In [1]: import numpy as np

In [2]: np.set_printoptions(precision=2, suppress=True, linewidth=140)

In [3]: arr = np.array([[0, 3, 1, -3],
   ...:     [0, 0, 0, -3],
   ...:     [-1, 3, 1, 3],
   ...:     [-3, -3, 3, -1],
   ...:     [0, -1, -2, -3],
   ...:     [2, 2, 2, 1],
   ...:     [1, 3, 3, 3],
   ...:     [3, 3, 2, -1]])

In [4]: arr[:, 0] = 3 * arr[:, 2]

In [5]: arr
Out[5]: 
array([[ 3,  3,  1, -3],
       [ 0,  0,  0, -3],
       [ 3,  3,  1,  3],
       [ 9, -3,  3, -1],
       [-6, -1, -2, -3],
       [ 6,  2,  2,  1],
       [ 9,  3,  3,  3],
       [ 6,  3,  2, -1]])

In [6]: rank = np.linalg.matrix_rank(arr)

In [7]: rank
Out[7]: np.int64(3)

In [8]: ns = np.linalg.svd(arr)[2][rank:].T

In [9]: [int(np.linalg.matrix_rank(np.delete(arr, i, axis=0))) for i in range(8)]
Out[9]: [3, 3, 3, 3, 3, 3, 3, 3]

In [10]: print(np.round(ns @ ns.T, 2) + 0)
[[ 0.1  0.  -0.3  0. ]
 [ 0.   0.   0.   0. ]
 [-0.3  0.   0.9  0. ]
 [ 0.   0.   0.   0. ]]

In [11]: np.allclose(arr @ ns, 0)
Out[11]: True

In [12]: ns.shape
Out[12]: (4, 1)

In [13]: print(np.round(ns[:, 0] / ns[np.abs(ns[:, 0]).round(6).argmax(), 0], 2) + 0)
[-0.33  0.    1.    0.  ]

In [14]: np.round(arr @ ns, 2) + 0
Out[14]: 
array([[0.],
       [0.],
       [0.],
       [0.],
       [0.],
       [0.],
       [0.],
       [0.]])

In [15]: left, sigma, VT = np.linalg.svd(arr)

In [16]: V = VT[:(sigma > 1e-8).sum()]

In [17]: rng = np.random.default_rng(1941)

In [18]: x0 = arr[6] + -3 * arr[4] + rng.integers(2) * np.eye(4)[3]

In [19]: print(x0)
[27.  6.  9. 13.]

In [20]: np.diag(V.T @ V)
Out[20]: array([0.9, 1. , 0.1, 1. ])

In [21]: np.round(np.linalg.norm(x0 - V.T @ V @ x0), 2)
Out[21]: np.float64(0.0)

In [22]: np.round(V.T @ V, 2) + 0
Out[22]: 
array([[0.9, 0. , 0.3, 0. ],
       [0. , 1. , 0. , 0. ],
       [0.3, 0. , 0.1, 0. ],
       [0. , 0. , 0. , 1. ]])

In [23]: np.allclose(V.T @ V @ x0, x0)
Out[23]: True

In [24]: np.linalg.matrix_rank(np.vstack([arr, x0]))
Out[24]: np.int64(3)

In [25]: feats = np.load("sample17.npy")

In [26]: feats
Out[26]: 
array([[  2.82,  -7.94,  -1.23,   7.36,   2.69,  14.8 ,  -6.85],
       [ -5.54, -12.77,   9.27,  -4.23,   4.78,  -7.89,  -4.17],
       [  3.96,  -7.08,   6.79,   9.01,  -9.37,   8.67,   6.63],
       [ -1.55,  12.85,  13.11,   5.35,  -3.84,   1.38,   3.91],
       [ 13.06,   0.38,  -7.89,   5.03,   0.22,  11.29,  -3.76],
       [  1.31,   0.87,  -0.56, -17.75,   0.76,   7.99,   4.2 ],
       [ -5.19,  17.24,  -1.64,   4.99,   4.3 ,   5.45,   0.34],
       [  9.48,  10.97,   5.52,   9.34,  -1.19,  -6.72,   5.04],
       [ -7.3 ,   9.52,   0.23,  -8.62,   3.9 ,  12.62,   2.72],
       [  5.37,  11.79,   3.72,  -4.85,  11.69,  -2.29,   7.25],
       [ -1.38,  -3.06,  -2.01,  -3.73, -16.69,   5.47,  -7.88],
       [  3.74,   0.32,   0.01,   8.09,  17.48,   1.35,   3.6 ],
       [  1.9 ,   8.12,  -8.43,   2.26,  -8.23,   0.32,  13.66],
       [ -0.41,   1.71,  11.76, -11.99,   0.16,  -9.37,   5.21],
       [ -2.96,  12.72,   5.9 , -12.58,  -3.96,   1.75,  -4.19],
       [ -1.64,  -2.9 ,   3.35,   7.62, -10.4 ,  14.51,  -0.91],
       [-14.5 ,   0.28,   3.41,  -3.5 ,  -8.65,  -2.75,   9.13],
       [ -5.12,   4.37,   1.16, -12.9 , -10.15,  -7.9 ,   4.61],
       [ 12.54,  10.16,  -4.46,   0.38,   1.17,  -3.13,  10.4 ],
       [  2.19,   0.94,  11.89,  10.97,  -0.74,  -0.43,  11.48],
       [  4.59,  -5.78,   5.61, -10.18,   1.56, -14.26,   2.13],
       [ -5.41,  15.31,   5.26,   2.59,   5.93,  -4.39,   6.89],
       [ -0.97,  16.5 ,  -0.03,  -1.11,  -8.97,   2.03,   6.39],
       [ -5.53,  -7.13,  -0.61,   3.19,  14.78,   3.74,   8.71],
       [  7.88,   0.03,  12.62,  -4.  ,  12.3 ,   3.36,   0.28],
       [  1.  ,   9.1 ,  -4.53,   9.25,   4.32,  13.69,   2.05],
       [-10.56,   7.58,  -2.63,   5.64, -13.46,   2.31,  -2.39],
       [  8.39,   0.11,  10.78,  -8.08,   6.07,  -0.59,  10.52],
       [-13.36,  -8.78,   9.45,   5.9 ,   2.04,   3.45,   2.07],
       [ -3.75,   0.19, -10.06,  -9.27,  -2.17,   3.6 ,  13.46]])

In [27]: P = feats @ np.linalg.solve(feats.T @ feats, feats.T)

In [28]: np.allclose(P @ P, P)
Out[28]: True

In [29]: np.round(np.trace(P), 2)
Out[29]: np.float64(7.0)

In [30]: print(np.round(np.linalg.eigvalsh(P), 2) + 0)
[0. 0. 0. 0. 0. 0. 0. 0. 0. 0. 0. 0. 0. 0. 0. 0. 0. 0. 0. 0. 0. 0. 0. 1. 1. 1. 1. 1. 1. 1.]

In [31]: print(np.diag(P))
[0.19 0.18 0.32 0.24 0.23 0.31 0.23 0.24 0.29 0.16 0.21 0.19 0.27 0.18 0.27 0.24 0.25 0.17 0.23 0.27 0.18 0.2  0.16 0.29 0.26 0.18 0.19
 0.25 0.28 0.35]

In [32]: P @ feats[:, 6]
Out[32]: 
array([-6.85, -4.17,  6.63,  3.91, -3.76,  4.2 ,  0.34,  5.04,  2.72,  7.25, -7.88,  3.6 , 13.66,  5.21, -4.19, -0.91,  9.13,  4.61, 10.4 ,
       11.48,  2.13,  6.89,  6.39,  8.71,  0.28,  2.05, -2.39, 10.52,  2.07, 13.46])

In [33]: feats.mean(axis=0)
Out[33]: array([-0.23,  3.19,  2.53, -0.53, -0.12,  1.94,  3.68])

In [34]: np.unravel_index(np.abs(feats).argmax(), feats.shape)
Out[34]: (np.int64(5), np.int64(3))

In [35]: np.count_nonzero(feats)
Out[35]: np.int64(210)

In [36]: np.abs(feats).max()
Out[36]: np.float64(17.75)

In [37]: np.linalg.matrix_rank(feats)
Out[37]: np.int64(7)

In [38]: feats[:, 7]
---------------------------------------------------------------------------
IndexError                                Traceback (most recent call last)
Cell In[38], line 1
----> 1 feats[:, 7]

IndexError: index 7 is out of bounds for axis 1 with size 7

In [39]: B = np.c_[feats[:, :1] @ np.array([[0]]), np.array([1, 3, 2, 0, 1, 2, 3, 1, 0, 0, 3, 2, 2, 0, 0, 1, 0, 0, 1, 1, 0, 2, 0, 1, 3, 3, 2, 1, 1, 0])]

In [40]: B
Out[40]: 
array([[0., 1.],
       [0., 3.],
       [0., 2.],
       [0., 0.],
       [0., 1.],
       [0., 2.],
       [0., 3.],
       [0., 1.],
       [0., 0.],
       [0., 0.],
       [0., 3.],
       [0., 2.],
       [0., 2.],
       [0., 0.],
       [0., 0.],
       [0., 1.],
       [0., 0.],
       [0., 0.],
       [0., 1.],
       [0., 1.],
       [0., 0.],
       [0., 2.],
       [0., 0.],
       [0., 1.],
       [0., 3.],
       [0., 3.],
       [0., 2.],
       [0., 1.],
       [0., 1.],
       [0., 0.]])

In [41]: np.linalg.norm(B - feats @ np.linalg.lstsq(feats, B)[0], axis=0)
Out[41]: array([0.  , 7.46])

In [42]: np.linalg.lstsq(feats, B[:, 0])[0]
Out[42]: array([0., 0., 0., 0., 0., 0., 0.])
